$ python -q
>>> import numpy as np
>>> import numpy.linalg as la
>>> np.set_printoptions(precision=1, suppress=True, linewidth=120, floatmode="fixed")
>>> rnd = lambda a: np.round(a, 1) + 0
>>> K = np.loadtxt("out9.csv", delimiter=",")
>>> K
array([[-2.0,  3.0,  0.0, -3.0,  0.0, -1.0],
       [ 3.0, -2.0,  3.0,  0.0, -3.0,  0.0],
       [ 0.0,  3.0, -2.0,  3.0,  0.0, -3.0],
       [-3.0,  0.0,  3.0, -2.0,  3.0,  0.0],
       [ 0.0, -3.0,  0.0,  3.0, -2.0,  3.0],
       [-1.0,  0.0, -3.0,  0.0,  3.0, -2.0]])
>>> B = K[0, 0] * K[1:] - np.outer(K[1:, 0], K[0])
>>> print(B)
[[ 0.0 -5.0 -6.0  9.0  6.0  3.0]
 [ 0.0 -6.0  4.0 -6.0 -0.0  6.0]
 [ 0.0  9.0 -6.0 -5.0 -6.0 -3.0]
 [ 0.0  6.0 -0.0 -6.0  4.0 -6.0]
 [ 0.0  3.0  6.0 -3.0 -6.0  3.0]]
>>> np.flatnonzero(~B.round(6).any(axis=1))
array([], dtype=int64)
>>> x0 = np.array([0, 1, 2, -1, -2, -1])
>>> (K * x0).sum(axis=1)
array([  7.0,  10.0,  -1.0,   2.0,  -5.0, -10.0])
>>> print((K @ x0).argmax())
1
>>> K @ np.eye(6)[4]
array([ 0.0, -3.0,  0.0,  3.0, -2.0,  3.0])
>>> print(np.einsum("ij,j->i", K, x0))
[  7.0  10.0  -1.0   2.0  -5.0 -10.0]
>>> print(la.norm(K @ x0) <= la.norm(K, 2) * la.norm(x0) + 1e-9)
True
>>> K * x0
array([[-0.0,  3.0,  0.0,  3.0, -0.0,  1.0],
       [ 0.0, -2.0,  6.0, -0.0,  6.0, -0.0],
       [ 0.0,  3.0, -4.0, -3.0, -0.0,  3.0],
       [-0.0,  0.0,  6.0,  2.0, -6.0, -0.0],
       [ 0.0, -3.0,  0.0, -3.0,  4.0, -3.0],
       [-0.0,  0.0, -6.0, -0.0, -6.0,  2.0]])
>>> K @ (2 * x0)
array([ 14.0,  20.0,  -2.0,   4.0, -10.0, -20.0])
>>> [round(float(la.det(K[:i, :i])), 2) + 0 for i in range(1, 7)]
[-2.0, -5.0, 28.0, 196.0, -896.0, 2496.0]
>>> evals, V = la.eigh(K)
>>> x0 = np.array([4, 2, 3, 7, 2, 5])
>>> rnd(la.eigvalsh(K[1:, 1:]))
array([-8.0, -6.2, -2.0,  2.2,  4.0])
>>> print(rnd(V * np.maximum(evals, 0) @ V.T))
[[ 1.0  0.9  0.1 -1.0 -1.1 -0.6]
 [ 0.9  1.4  1.0 -0.4 -1.2 -1.1]
 [ 0.1  1.0  1.6  0.8 -0.4 -1.0]
 [-1.0 -0.4  0.8  1.6  1.0  0.1]
 [-1.1 -1.2 -0.4  1.0  1.4  0.9]
 [-0.6 -1.1 -1.0  0.1  0.9  1.0]]
>>> A = np.array([[5.0, 1.0, 1.0, 1.0],
...     [1.0, 5.0, 1.0, 1.0],
...     [1.0, 1.0, 5.0, 1.0],
...     [1.0, 1.0, 1.0, 5.0]])
>>> A
array([[5.0, 1.0, 1.0, 1.0],
       [1.0, 5.0, 1.0, 1.0],
       [1.0, 1.0, 5.0, 1.0],
       [1.0, 1.0, 1.0, 5.0]])
>>> L = la.cholesky(A)
>>> print(la.eigvalsh(A).min() > 0)
True
>>> print(rnd(np.prod(np.diag(L)) ** 2), rnd(la.det(A)))
512.0 512.0
>>> rnd(np.diag(L) ** 2)
array([5.0, 4.8, 4.7, 4.6])
>>> rnd(L @ L.T)
array([[5.0, 1.0, 1.0, 1.0],
       [1.0, 5.0, 1.0, 1.0],
       [1.0, 1.0, 5.0, 1.0],
       [1.0, 1.0, 1.0, 5.0]])
>>> u, r1 = A[2], A[3]
>>> u @ u
np.float64(28.0)
>>> p = (u @ r1) / (u @ u) * u
>>> rnd(la.norm(u + r1) ** 2 + la.norm(u - r1) ** 2)
np.float64(112.0)
>>> np.outer(u, r1)
array([[ 1.0,  1.0,  1.0,  5.0],
       [ 1.0,  1.0,  1.0,  5.0],
       [ 5.0,  5.0,  5.0, 25.0],
       [ 1.0,  1.0,  1.0,  5.0]])
>>> T = np.stack([A, 4 * A, A[::-1]])
>>> rnd(la.det(T))
array([   512.0, 131072.0,    512.0])
>>> print(la.matrix_rank(T.reshape(3, -1)))
2
>>> (T @ A.T).shape
(3, 4, 4)
>>> rnd(la.norm(T, axis=(1, 2)))
array([10.6, 42.3, 10.6])
>>> M = np.load("test5.npy")
>>> M
array([[-1, -1],
       [-1, -1]])
>>> r = la.matrix_rank(M)
>>> r
np.int64(1)
>>> N = la.svd(M)[2][r:].T
>>> N.shape
(2, 1)
>>> [int(la.matrix_rank(M[:i])) for i in range(1, len(M) + 1)]
[1, 1]
>>> rnd(M @ N)
array([[0.0],
       [0.0]])
>>> print(np.allclose(M @ N, 0))
True
>>> [int(la.matrix_rank(np.delete(M, i, axis=0))) for i in range(2)]
[1, 1]
>>> evals, V = la.eigh(M)
>>> rnd(la.eigvalsh(M @ M))
array([0.0, 4.0])
>>> evals.sum(), np.trace(M)
(np.float64(-2.0), np.int64(-2))
>>> print(rnd(la.svd(M, compute_uv=False)))
[2.0 0.0]
>>> rnd(V.T @ M @ V)
array([[-2.0,  0.0],
       [ 0.0,  0.0]])
>>> T = np.stack([M, 5 * M, M[::-1]])
>>> rnd(la.norm(T, axis=(1, 2)))
array([ 2.0, 10.0,  2.0])
>>> rnd(la.det(T))
array([0.0, 0.0, 0.0])
>>> la.matrix_rank(T)
array([1, 1, 1])
>>> (T @ M.T).shape
(3, 2, 2)
>>> la.matrix_rank(T.reshape(3, -1))
np.int64(1)
>>> data = np.array([[14, -12, 4, 5, -3, 0],
...     [-12, 18, 0, -15, 3, 0],
...     [4, 0, 11, -10, -4, 10],
...     [5, -15, -10, 22, 1, -8],
...     [-3, 3, -4, 1, 2, -4],
...     [0, 0, 10, -8, -4, 12]])
>>> rnd(np.trace(la.pinv(data) @ data))
np.float64(3.0)
>>> rnd(data @ la.pinv(data) @ data)
array([[ 14.0, -12.0,   4.0,   5.0,  -3.0,   0.0],
       [-12.0,  18.0,   0.0, -15.0,   3.0,   0.0],
       [  4.0,   0.0,  11.0, -10.0,  -4.0,  10.0],
       [  5.0, -15.0, -10.0,  22.0,   1.0,  -8.0],
       [ -3.0,   3.0,  -4.0,   1.0,   2.0,  -4.0],
       [  0.0,   0.0,  10.0,  -8.0,  -4.0,  12.0]])
>>> Q, r_ = la.qr(K)
>>> rnd(Q.T @ Q)
array([[1.0, 0.0, 0.0, 0.0, 0.0, 0.0],
       [0.0, 1.0, 0.0, 0.0, 0.0, 0.0],
       [0.0, 0.0, 1.0, 0.0, 0.0, 0.0],
       [0.0, 0.0, 0.0, 1.0, 0.0, 0.0],
       [0.0, 0.0, 0.0, 0.0, 1.0, 0.0],
       [0.0, 0.0, 0.0, 0.0, 0.0, 1.0]])
>>> rnd(abs(r_[0, 0])), rnd(la.norm(K[:, 0]))
(np.float64(4.8), np.float64(4.8))
>>> rnd(r_)
array([[ 4.8, -2.5,  0.6,  2.5, -4.4,  0.8],
       [ 0.0, -5.0,  2.1,  0.6, -0.2,  3.8],
       [ 0.0,  0.0,  5.1, -2.9, -1.1,  0.7],
       [ 0.0,  0.0,  0.0, -4.0,  1.0, -0.2],
       [ 0.0,  0.0,  0.0,  0.0,  3.1, -2.1],
       [ 0.0,  0.0,  0.0,  0.0,  0.0, -1.7]])
>>> Q.shape, r_.shape
((6, 6), (6, 6))
>>> rnd(np.abs(np.diag(r_)))
array([4.8, 5.0, 5.1, 4.0, 3.1, 1.7])
>>> np.allclose(r_.T @ r_, K.T @ K)
True
>>> evals, V = la.eigh(data)
>>> print(rnd(V @ np.diag(evals) @ V.T))
[[ 14.0 -12.0   4.0   5.0  -3.0   0.0]
 [-12.0  18.0   0.0 -15.0   3.0   0.0]
 [  4.0   0.0  11.0 -10.0  -4.0  10.0]
 [  5.0 -15.0 -10.0  22.0   1.0  -8.0]
 [ -3.0   3.0  -4.0   1.0   2.0  -4.0]
 [  0.0   0.0  10.0  -8.0  -4.0  12.0]]
>>> rnd(la.eigvalsh(data @ data))
array([   0.0,    0.0,    0.0,   56.1,  802.6, 1864.2])
>>> np.abs(V[:, -1]).round(6).argmax()
np.int64(3)
>>> rnd(V.T @ V)
array([[1.0, 0.0, 0.0, 0.0, 0.0, 0.0],
       [0.0, 1.0, 0.0, 0.0, 0.0, 0.0],
       [0.0, 0.0, 1.0, 0.0, 0.0, 0.0],
       [0.0, 0.0, 0.0, 1.0, 0.0, 0.0],
       [0.0, 0.0, 0.0, 0.0, 1.0, 0.0],
       [0.0, 0.0, 0.0, 0.0, 0.0, 1.0]])
>>> rnd(evals)
array([ 0.0,  0.0,  0.0,  7.5, 28.3, 43.2])
>>> rnd(la.svd(data, compute_uv=False))
array([43.2, 28.3,  7.5,  0.0,  0.0,  0.0])
>>> rnd(np.abs(V[:, -1]))
array([0.3, 0.6, 0.3, 0.7, 0.0, 0.3])
>>> rnd(la.eigvalsh(data + 2 * np.eye(6)))
array([ 2.0,  2.0,  2.0,  9.5, 30.3, 45.2])
>>> Uu, sig, vt = la.svd(data)
>>> V = vt[:(sig > 1e-8).sum()]
>>> rng = np.random.default_rng(48)
>>> x0 = data[5] + -3 * data[3] + rng.integers(2) * np.eye(6)[1]
>>> x0
array([-15.0,  45.0,  40.0, -74.0,  -7.0,  36.0])
>>> print(rnd(np.diag(V.T @ V)))
[0.8 0.5 0.4 0.6 0.1 0.7]
>>> la.matrix_rank(np.vstack([data, x0]))
np.int64(3)
>>> np.allclose(V.T @ V @ x0, x0)
True
>>> rnd(V.T @ V)
array([[ 0.8, -0.2,  0.2, -0.1, -0.1, -0.3],
       [-0.2,  0.5, -0.1, -0.4,  0.1, -0.2],
       [ 0.2, -0.1,  0.4, -0.3, -0.1,  0.3],
       [-0.1, -0.4, -0.3,  0.6,  0.0,  0.0],
       [-0.1,  0.1, -0.1,  0.0,  0.1, -0.2],
       [-0.3, -0.2,  0.3,  0.0, -0.2,  0.7]])
